>>> import numpy as np
>>> from numpy import linalg as LA
>>> np.set_printoptions(precision=2, suppress=True, linewidth=160, sign=" ")
>>> tidy = lambda a: np.round(a, 2) + 0
>>> A = np.load("a.npy")
>>> A
array([[ 12,  23,  19,  14,  17,  12,  14,  20,  15],
       [ 11,  18,  19,  15,  10,   1,  14,  17,  11],
       [  8,   9,  13,  11,   9,   1,  10,   8,  11],
       [  6,  16,  15,   5,   9,   3,  12,  18,   7],
       [  8,  20,  12,   7,  20,  12,  19,  19,  25],
       [  8,  12,   4,  14,  15,   9,   5,   6,  17],
       [ 12,  20,  20,  10,  10,   4,  20,  22,  16],
       [ 14,   5,   5,  11,   8,  10,  16,   5,  15],
       [ 11,  10,   6,  10,   8,   9,  12,  10,   6],
       [  5,  12,  17,   7,  16,   3,  10,  13,   9],
       [  5,  13,   3,   6,  12,   9,  11,  10,  18],
       [  8,  12,  12,  15,  16,   9,   4,   6,  10],
       [  2,   5,   0,   5,   7,   0,   3,   4,   9],
       [ 11,   8,   9,   7,  15,  12,  16,  10,  13]])
>>> LA.cond(A) > 100
np.True_
>>> LA.matrix_rank(A, rtol=0.1)
np.int64(4)
>>> arr = np.loadtxt("mat.csv", delimiter=",")
>>> tidy(arr)
array([[ 1.74, -0.1 ,  1.  ,  0.33,  1.11, -0.35,  1.84, -0.35, -0.13],
       [ 0.67,  0.73, -1.17, -0.95,  0.68,  1.5 ,  0.01,  0.24, -1.72],
       [ 0.47,  1.47,  0.77, -0.48, -1.29,  1.27,  0.15, -1.24,  0.97],
       [ 0.2 , -1.18,  1.45,  1.27, -0.34,  1.44, -0.85,  0.06, -0.98],
       [-0.87,  0.18,  1.41, -1.33,  1.24, -0.56, -0.83, -1.22, -0.66],
       [ 1.27, -1.92, -0.48, -1.48, -0.35,  0.13, -0.58, -0.54,  0.71],
       [-1.27, -0.8 ,  0.58, -1.16, -1.  ,  0.38,  1.81,  0.59, -0.55],
       [ 0.87,  0.7 ,  1.18, -0.92, -0.25, -0.39, -0.75,  2.17,  0.2 ],
       [ 0.74,  0.25, -0.08,  0.1 , -1.67, -1.52, -0.18, -0.66, -1.68]])
>>> x0 = np.array([0, 1, 2, 1, 2, 2, 1, 2, 1])
>>> h1 = np.maximum(arr @ x0, 0)
>>> tidy(np.maximum(arr @ x0, 0) - np.maximum(-arr @ x0, 0))
array([ 4.75,  0.58,  1.13,  3.47, -0.9 , -5.76,  0.4 ,  4.66, -9.37])
>>> tidy(np.maximum(arr @ (3 * x0), 0))
array([ 14.26,   1.74,   3.4 ,  10.41,   0.  ,   0.  ,   1.19,  13.98,   0.  ])
>>> tidy(arr.T @ h1)
array([13.42,  0.49, 15.7 ,  0.18,  1.43,  4.  ,  3.19,  7.62, -3.21])
>>> rng = np.random.default_rng(6311)
>>> z = rng.permutation(9)
>>> z
array([ 8,  4,  7,  0,  1,  6,  5,  2,  3])
>>> A2 = arr[z][:, z]
>>> tidy(np.trace(A2))
np.float64(8.19)
>>> tidy(np.diag(A2))
array([-1.68,  1.24,  2.17,  1.74,  0.73,  1.81,  0.13,  0.77,  1.27])
>>> tidy(A2)
array([[-1.68, -1.67, -0.66,  0.74,  0.25, -0.18, -1.52, -0.08,  0.1 ],
       [-0.66,  1.24, -1.22, -0.87,  0.18, -0.83, -0.56,  1.41, -1.33],
       [ 0.2 , -0.25,  2.17,  0.87,  0.7 , -0.75, -0.39,  1.18, -0.92],
       [-0.13,  1.11, -0.35,  1.74, -0.1 ,  1.84, -0.35,  1.  ,  0.33],
       [-1.72,  0.68,  0.24,  0.67,  0.73,  0.01,  1.5 , -1.17, -0.95],
       [-0.55, -1.  ,  0.59, -1.27, -0.8 ,  1.81,  0.38,  0.58, -1.16],
       [ 0.71, -0.35, -0.54,  1.27, -1.92, -0.58,  0.13, -0.48, -1.48],
       [ 0.97, -1.29, -1.24,  0.47,  1.47,  0.15,  1.27,  0.77, -0.48],
       [-0.98, -0.34,  0.06,  0.2 , -1.18, -0.85,  1.44,  1.45,  1.27]])
>>> q, V = LA.qr(arr[:, :2])[0], LA.qr(arr[:, 2:])[0]
>>> sigma = LA.svd(q.T @ V, compute_uv=False)
>>> tidy(np.degrees(np.arccos(sigma.clip(0, 1))))
array([ 90.,  90.])
>>> tidy(sigma)
array([ 0.,  0.])
>>> tidy(LA.norm(q @ q.T - V @ V.T, 2))
np.float64(1.0)
>>> (sigma > 0.9).sum()
np.int64(0)
>>> w1 = np.array([[6, 7],
...     [6, 6],
...     [4, 7],
...     [4, 0],
...     [4, 6],
...     [3, 7],
...     [6, 1],
...     [1, 0],
...     [8, 5]])
>>> c = np.array([-1, -1])
>>> act = np.maximum(arr @ w1 + c, 0)
>>> tidy(act)
array([[ 27.19,  22.97],
       [  0.  ,   5.87],
       [ 17.89,  22.64],
       [  0.  ,   5.75],
       [  0.  ,   3.23],
       [  0.  ,   0.  ],
       [  0.  ,   0.  ],
       [  6.57,  13.58],
       [  0.  ,   0.  ]])
>>> (act > 0).astype(int)
array([[ 1,  1],
       [ 0,  1],
       [ 1,  1],
       [ 0,  1],
       [ 0,  1],
       [ 0,  0],
       [ 0,  0],
       [ 1,  1],
       [ 0,  0]])
>>> basis = np.array([[-5, -1], [5, -3]])
>>> (act @ basis).round(6).argmax(axis=1)
array([ 0,  0,  0,  0,  0,  0,  0,  0,  0])
>>> tidy(act @ basis)
array([[-21.11, -96.09],
       [ 29.35, -17.61],
       [ 23.77, -85.82],
       [ 28.73, -17.24],
       [ 16.16,  -9.7 ],
       [  0.  ,   0.  ],
       [  0.  ,   0.  ],
       [ 35.05, -47.3 ],
       [  0.  ,   0.  ]])
>>> mat = np.load("block8.npy")
>>> tidy(mat)
array([[ 0.26, -0.19,  0.07,  0.33,  0.02,  0.07,  0.06, -0.06,  0.19],
       [-0.19,  0.19,  0.11, -0.24, -0.05, -0.06,  0.1 ,  0.08, -0.15],
       [ 0.07,  0.11,  0.6 ,  0.08, -0.13, -0.04,  0.39, -0.16, -0.13],
       [ 0.33, -0.24,  0.08,  0.42,  0.02,  0.08,  0.03, -0.15,  0.2 ],
       [ 0.02, -0.05, -0.13,  0.02,  0.03,  0.02, -0.08,  0.03,  0.05],
       [ 0.07, -0.06, -0.04,  0.08,  0.02,  0.02, -0.01,  0.03,  0.08],
       [ 0.06,  0.1 ,  0.39,  0.03, -0.08, -0.01,  0.46,  0.25,  0.09],
       [-0.06,  0.08, -0.16, -0.15,  0.03,  0.03,  0.25,  0.7 ,  0.29],
       [ 0.19, -0.15, -0.13,  0.2 ,  0.05,  0.08,  0.09,  0.29,  0.32]])
>>> w, V = LA.eigvalsh(mat)
Traceback (most recent call last):
  File "<python-input-38>", line 1, in <module>
    w, V = LA.eigvalsh(mat)
    ^^^^
ValueError: too many values to unpack (expected 2)
>>> w, V = LA.eigh(mat)
>>> tidy(w.sum()), np.trace(mat)
(np.float64(3.0), np.float64(3.0))
>>> tidy(V.T @ mat @ V)
array([[ 0.,  0.,  0.,  0.,  0.,  0.,  0.,  0.,  0.],
       [ 0.,  0.,  0.,  0.,  0.,  0.,  0.,  0.,  0.],
       [ 0.,  0.,  0.,  0.,  0.,  0.,  0.,  0.,  0.],
       [ 0.,  0.,  0.,  0.,  0.,  0.,  0.,  0.,  0.],
       [ 0.,  0.,  0.,  0.,  0.,  0.,  0.,  0.,  0.],
       [ 0.,  0.,  0.,  0.,  0.,  0.,  0.,  0.,  0.],
       [ 0.,  0.,  0.,  0.,  0.,  0.,  1.,  0.,  0.],
       [ 0.,  0.,  0.,  0.,  0.,  0.,  0.,  1.,  0.],
       [ 0.,  0.,  0.,  0.,  0.,  0.,  0.,  0.,  1.]])
>>> tidy(w)
array([ 0.,  0.,  0.,  0.,  0.,  0.,  1.,  1.,  1.])
>>> Uu, sigma, VT = LA.svd(mat)
>>> np.argmax(sigma[:-1] / (sigma[1:] + 1e-6)) + 1
np.int64(3)
>>> tidy(sigma)
array([ 1.,  1.,  1.,  0.,  0.,  0.,  0.,  0.,  0.])
>>> A2 = Uu[:, :3] @ np.diag(sigma[:3]) @ VT[:3]
>>> LA.matrix_rank(A2)
np.int64(3)
>>> tidy(np.abs(mat - A2).max())
np.float64(0.0)
>>> LA.matrix_rank(mat, rtol=0.05)
np.int64(3)
>>> tidy(LA.norm(mat - A2, 2)), tidy(sigma[3])
(np.float64(0.0), np.float64(0.0))
>>> tidy(A2)
array([[ 0.26, -0.19,  0.07,  0.33,  0.02,  0.07,  0.06, -0.06,  0.19],
       [-0.19,  0.19,  0.11, -0.24, -0.05, -0.06,  0.1 ,  0.08, -0.15],
       [ 0.07,  0.11,  0.6 ,  0.08, -0.13, -0.04,  0.39, -0.16, -0.13],
       [ 0.33, -0.24,  0.08,  0.42,  0.02,  0.08,  0.03, -0.15,  0.2 ],
       [ 0.02, -0.05, -0.13,  0.02,  0.03,  0.02, -0.08,  0.03,  0.05],
       [ 0.07, -0.06, -0.04,  0.08,  0.02,  0.02, -0.01,  0.03,  0.08],
       [ 0.06,  0.1 ,  0.39,  0.03, -0.08, -0.01,  0.46,  0.25,  0.09],
       [-0.06,  0.08, -0.16, -0.15,  0.03,  0.03,  0.25,  0.7 ,  0.29],
       [ 0.19, -0.15, -0.13,  0.2 ,  0.05,  0.08,  0.09,  0.29,  0.32]])
>>> Uu, sigma, VT = LA.svd(A2)
>>> V = VT[:(sigma > 1e-8).sum()]
>>> x0 = A2[6] + 5 * A2[8] + rng.integers(2) * np.eye(9)[3]
>>> tidy(x0)
array([ 0.99, -0.64, -0.25,  2.04,  0.18,  0.38,  0.9 ,  1.72,  1.69])
>>> LA.matrix_rank(np.vstack([A2, x0]))
np.int64(4)
>>> np.allclose(V.T @ V @ x0, x0)
False
>>> tidy(LA.norm(x0 - V.T @ V @ x0))
np.float64(0.76)
>>> tidy(np.diag(V.T @ V))
array([ 0.26,  0.19,  0.6 ,  0.42,  0.03,  0.02,  0.46,  0.7 ,  0.32])
>>> w, V = LA.eigh(mat)
>>> x0 = np.array([1, 3, 3, 1, 3, 2, 3, 3, 2])
>>> tidy(LA.eigvalsh(mat[1:, 1:]))
array([ 0.  ,  0.  ,  0.  ,  0.  ,  0.  ,  0.74,  1.  ,  1.  ])
>>> tidy(V * np.maximum(w, 0) @ V.T)
array([[ 0.26, -0.19,  0.07,  0.33,  0.02,  0.07,  0.06, -0.06,  0.19],
       [-0.19,  0.19,  0.11, -0.24, -0.05, -0.06,  0.1 ,  0.08, -0.15],
       [ 0.07,  0.11,  0.6 ,  0.08, -0.13, -0.04,  0.39, -0.16, -0.13],
       [ 0.33, -0.24,  0.08,  0.42,  0.02,  0.08,  0.03, -0.15,  0.2 ],
       [ 0.02, -0.05, -0.13,  0.02,  0.03,  0.02, -0.08,  0.03,  0.05],
       [ 0.07, -0.06, -0.04,  0.08,  0.02,  0.02, -0.01,  0.03,  0.08],
       [ 0.06,  0.1 ,  0.39,  0.03, -0.08, -0.01,  0.46,  0.25,  0.09],
       [-0.06,  0.08, -0.16, -0.15,  0.03,  0.03,  0.25,  0.7 ,  0.29],
       [ 0.19, -0.15, -0.13,  0.2 ,  0.05,  0.08,  0.09,  0.29,  0.32]])
>>> tidy(x0 @ mat @ x0)
np.float64(31.88)
